% python3 -q
>>> import numpy as np
>>> np.set_printoptions(precision=3, suppress=True, linewidth=140, floatmode="fixed")
>>> J = np.loadtxt("dump.csv", delimiter=",")
>>> print(J)
[[-2.866 -2.348 -2.836]
 [ 3.585  2.999  3.597]
 [ 5.024  4.214  5.047]
 [ 3.851  3.166  3.795]
 [-3.442 -2.814 -3.369]
 [-5.191 -4.320 -5.227]
 [ 3.927  3.292  3.942]
 [ 3.183  2.659  3.149]
 [ 3.149  2.629  3.119]
 [-0.464 -0.355 -0.471]
 [ 7.968  6.577  7.920]
 [-2.936 -2.462 -2.947]
 [ 0.591  0.470  0.542]
 [ 4.492  3.748  4.505]
 [-3.962 -3.270 -3.961]
 [-0.992 -0.813 -1.021]]
>>> dist = np.linalg.norm(J[:, None] - J[None], axis=-1)
>>> np.unravel_index(dist.round(6).argmax(), dist.shape)
(np.int64(5), np.int64(10))
>>> dist.shape
(16, 16)
>>> dist.mean(axis=1).argmax()
np.int64(10)
>>> dist[10].round(6).argsort(kind="stable")[:4]
array([10,  2, 13,  6])
>>> dist[:5, :5]
array([[ 0.000, 10.564, 12.940, 10.931,  0.913],
       [10.564,  0.000,  2.377,  0.371, 11.476],
       [12.940,  2.377,  0.000,  2.010, 13.853],
       [10.931,  0.371,  2.010,  0.000, 11.844],
       [ 0.913, 11.476, 13.853, 11.844,  0.000]])
>>> E = np.load("block2.npy")
>>> E
array([[-2, -1, -2,  0, -2, -2, -2,  0, -2],
       [ 6,  3,  6,  0,  6,  6,  6,  0,  6],
       [-4, -2, -4,  0, -4, -4, -4,  0, -4],
       [ 6,  3,  6,  0,  6,  6,  6,  0,  6],
       [ 6,  3,  6,  0,  6,  6,  6,  0,  6],
       [ 2,  1,  2,  0,  2,  2,  2,  0,  2],
       [-4, -2, -4,  0, -4, -4, -4,  0, -4],
       [-2, -1, -2,  0, -2, -2, -2,  0, -2],
       [ 4,  2,  4,  0,  4,  4,  4,  0,  4],
       [-6, -3, -6,  0, -6, -6, -6,  0, -6]])
>>> round(np.trace(np.linalg.pinv(E) @ E), 3)
np.float64(1.0)
>>> try:
...     np.linalg.inv(E)
... except np.linalg.LinAlgError as e:
...     print(repr(e))
... 
LinAlgError('Last 2 dimensions of the array must be square')
>>> np.linalg.lstsq(E[:-1].T, E[-1])[2]
np.int32(1)
>>> print(np.unique(E.round(6), axis=0).shape)
(6, 9)
>>> print(np.allclose(E[:-1].T @ np.linalg.lstsq(E[:-1].T, E[-1])[0], E[-1]))
True
>>> E @ np.linalg.pinv(E) @ E
array([[-2.000, -1.000, -2.000,  0.000, -2.000, -2.000, -2.000,  0.000, -2.000],
       [ 6.000,  3.000,  6.000,  0.000,  6.000,  6.000,  6.000,  0.000,  6.000],
       [-4.000, -2.000, -4.000,  0.000, -4.000, -4.000, -4.000,  0.000, -4.000],
       [ 6.000,  3.000,  6.000,  0.000,  6.000,  6.000,  6.000,  0.000,  6.000],
       [ 6.000,  3.000,  6.000,  0.000,  6.000,  6.000,  6.000,  0.000,  6.000],
       [ 2.000,  1.000,  2.000,  0.000,  2.000,  2.000,  2.000,  0.000,  2.000],
       [-4.000, -2.000, -4.000,  0.000, -4.000, -4.000, -4.000,  0.000, -4.000],
       [-2.000, -1.000, -2.000,  0.000, -2.000, -2.000, -2.000,  0.000, -2.000],
       [ 4.000,  2.000,  4.000,  0.000,  4.000,  4.000,  4.000,  0.000,  4.000],
       [-6.000, -3.000, -6.000,  0.000, -6.000, -6.000, -6.000,  0.000, -6.000]])
>>> left, s, VT = np.linalg.svd(E)
>>> np.argmax(s[:-1] / (s[1:] + 1e-6)) + 1
np.int64(1)
>>> out = left[:, :1] @ np.diag(s[:1]) @ VT[:1]
>>> round(float(np.abs(E - out).max()), 3)
0.0
>>> np.round(np.linalg.norm(E - out) / np.linalg.norm(E), 3)
np.float64(0.0)
>>> z = J[:, 0] > np.median(J[:, 0])
>>> f = J[z].mean(axis=0) - J[~z].mean(axis=0)
>>> print(z.astype(int))
[0 1 1 1 0 0 1 1 1 0 1 0 0 1 0 0]
>>> f
array([6.805, 5.649, 6.796])
>>> print(np.argsort(-np.abs(f).round(6), kind="stable"))
[0 2 1]
>>> np.diff(E, axis=0)
array([[  8,   4,   8,   0,   8,   8,   8,   0,   8],
       [-10,  -5, -10,   0, -10, -10, -10,   0, -10],
       [ 10,   5,  10,   0,  10,  10,  10,   0,  10],
       [  0,   0,   0,   0,   0,   0,   0,   0,   0],
       [ -4,  -2,  -4,   0,  -4,  -4,  -4,   0,  -4],
       [ -6,  -3,  -6,   0,  -6,  -6,  -6,   0,  -6],
       [  2,   1,   2,   0,   2,   2,   2,   0,   2],
       [  6,   3,   6,   0,   6,   6,   6,   0,   6],
       [-10,  -5, -10,   0, -10, -10, -10,   0, -10]])
>>> np.round(np.linalg.svd(E, compute_uv=False), 3) + 0
array([35.707,  0.000,  0.000,  0.000,  0.000,  0.000,  0.000,  0.000,  0.000])
>>> np.count_nonzero(E)
np.int64(70)
>>> print(E.sum(axis=1))
[-13  39 -26  39  39  13 -26 -13  26 -39]
>>> print(np.abs(E).max())
6
>>> E.shape
(10, 9)
>>> np.argsort(-np.linalg.norm(E, axis=0).round(6), kind="stable")[:3]
array([0, 2, 4])
>>> np.linalg.cond(E) > 100
np.True_
>>> print(np.linalg.matrix_rank(E, rtol=0.1))
1
>>> M = np.array([[1, 3, 2, 0], [3, 1, 3, 2], [2, 3, 1, 3], [0, 2, 3, 1]])
>>> M
array([[1, 3, 2, 0],
       [3, 1, 3, 2],
       [2, 3, 1, 3],
       [0, 2, 3, 1]])
>>> def softmax(z):
...     e = np.exp(z - z.max(axis=-1, keepdims=True))
...     return e / e.sum(axis=-1, keepdims=True)
... 
>>> softmax(10 * J[6])
array([0.462, 0.001, 0.537])
>>> softmax(J[6])
array([0.393, 0.208, 0.399])
>>> softmax(J[6] + -3)
array([0.393, 0.208, 0.399])
>>> scores = J @ J.T / np.sqrt(3)
>>> softmax(scores)[6] @ J
array([7.968, 6.577, 7.920])
>>> q, V = np.linalg.qr(M[:, :1])[0], np.linalg.qr(M[:, 1:])[0]
>>> s = np.linalg.svd(q.T @ V, compute_uv=False)
>>> print(np.round(np.linalg.norm(q @ q.T - V @ V.T, 2), 3))
1.0
>>> s
array([0.883])
>>> rng = np.random.default_rng(87)
>>> out = M + rng.integers(-2, 3, (4, 1)) @ rng.integers(-2, 3, (1, 4))
>>> out
array([[ 1,  1,  3,  0],
       [ 3,  1,  3,  2],
       [ 2,  7, -1,  3],
       [ 0,  0,  4,  1]])
>>> np.round(np.linalg.svd(out - M, compute_uv=False), 3) + 0
array([5.477, 0.000, 0.000, 0.000])
>>> out - M
array([[ 0, -2,  1,  0],
       [ 0,  0,  0,  0],
       [ 0,  4, -2,  0],
       [ 0, -2,  1,  0]])
>>> np.linalg.matrix_rank(out - M, tol=1e-8)
np.int64(1)
>>> mat = np.loadtxt("run2.csv", delimiter=",")
>>> mat
array([[ 4.000,  4.000,  4.000,  4.000,  4.000,  4.000,  4.000,  4.000,  4.000,  4.000,  4.000],
       [ 4.000,  8.000,  8.000,  8.000,  8.000,  8.000,  8.000,  8.000,  8.000,  8.000,  8.000],
       [ 4.000,  8.000, 12.000, 12.000, 12.000, 12.000, 12.000, 12.000, 12.000, 12.000, 12.000],
       [ 4.000,  8.000, 12.000, 16.000, 16.000, 16.000, 16.000, 16.000, 16.000, 16.000, 16.000],
       [ 4.000,  8.000, 12.000, 16.000, 20.000, 20.000, 20.000, 20.000, 20.000, 20.000, 20.000],
       [ 4.000,  8.000, 12.000, 16.000, 20.000, 24.000, 24.000, 24.000, 24.000, 24.000, 24.000],
       [ 4.000,  8.000, 12.000, 16.000, 20.000, 24.000, 28.000, 28.000, 28.000, 28.000, 28.000],
       [ 4.000,  8.000, 12.000, 16.000, 20.000, 24.000, 28.000, 32.000, 32.000, 32.000, 32.000],
       [ 4.000,  8.000, 12.000, 16.000, 20.000, 24.000, 28.000, 32.000, 36.000, 36.000, 36.000],
       [ 4.000,  8.000, 12.000, 16.000, 20.000, 24.000, 28.000, 32.000, 36.000, 40.000, 40.000],
       [ 4.000,  8.000, 12.000, 16.000, 20.000, 24.000, 28.000, 32.000, 36.000, 40.000, 44.000]])
>>> (mat + mat.T) / 2
array([[ 4.000,  4.000,  4.000,  4.000,  4.000,  4.000,  4.000,  4.000,  4.000,  4.000,  4.000],
       [ 4.000,  8.000,  8.000,  8.000,  8.000,  8.000,  8.000,  8.000,  8.000,  8.000,  8.000],
       [ 4.000,  8.000, 12.000, 12.000, 12.000, 12.000, 12.000, 12.000, 12.000, 12.000, 12.000],
       [ 4.000,  8.000, 12.000, 16.000, 16.000, 16.000, 16.000, 16.000, 16.000, 16.000, 16.000],
       [ 4.000,  8.000, 12.000, 16.000, 20.000, 20.000, 20.000, 20.000, 20.000, 20.000, 20.000],
       [ 4.000,  8.000, 12.000, 16.000, 20.000, 24.000, 24.000, 24.000, 24.000, 24.000, 24.000],
       [ 4.000,  8.000, 12.000, 16.000, 20.000, 24.000, 28.000, 28.000, 28.000, 28.000, 28.000],
       [ 4.000,  8.000, 12.000, 16.000, 20.000, 24.000, 28.000, 32.000, 32.000, 32.000, 32.000],
       [ 4.000,  8.000, 12.000, 16.000, 20.000, 24.000, 28.000, 32.000, 36.000, 36.000, 36.000],
       [ 4.000,  8.000, 12.000, 16.000, 20.000, 24.000, 28.000, 32.000, 36.000, 40.000, 40.000],
       [ 4.000,  8.000, 12.000, 16.000, 20.000, 24.000, 28.000, 32.000, 36.000, 40.000, 44.000]])
>>> np.allclose(mat @ mat.T, mat.T @ mat)
True
>>> np.sort(np.abs(np.linalg.eigvals(mat)))
array([  1.019,   1.079,   1.189,   1.370,   1.662,   2.146,   3.007,   4.725,   8.917,  24.158, 214.729])
>>> print(np.trace(mat))
264.0
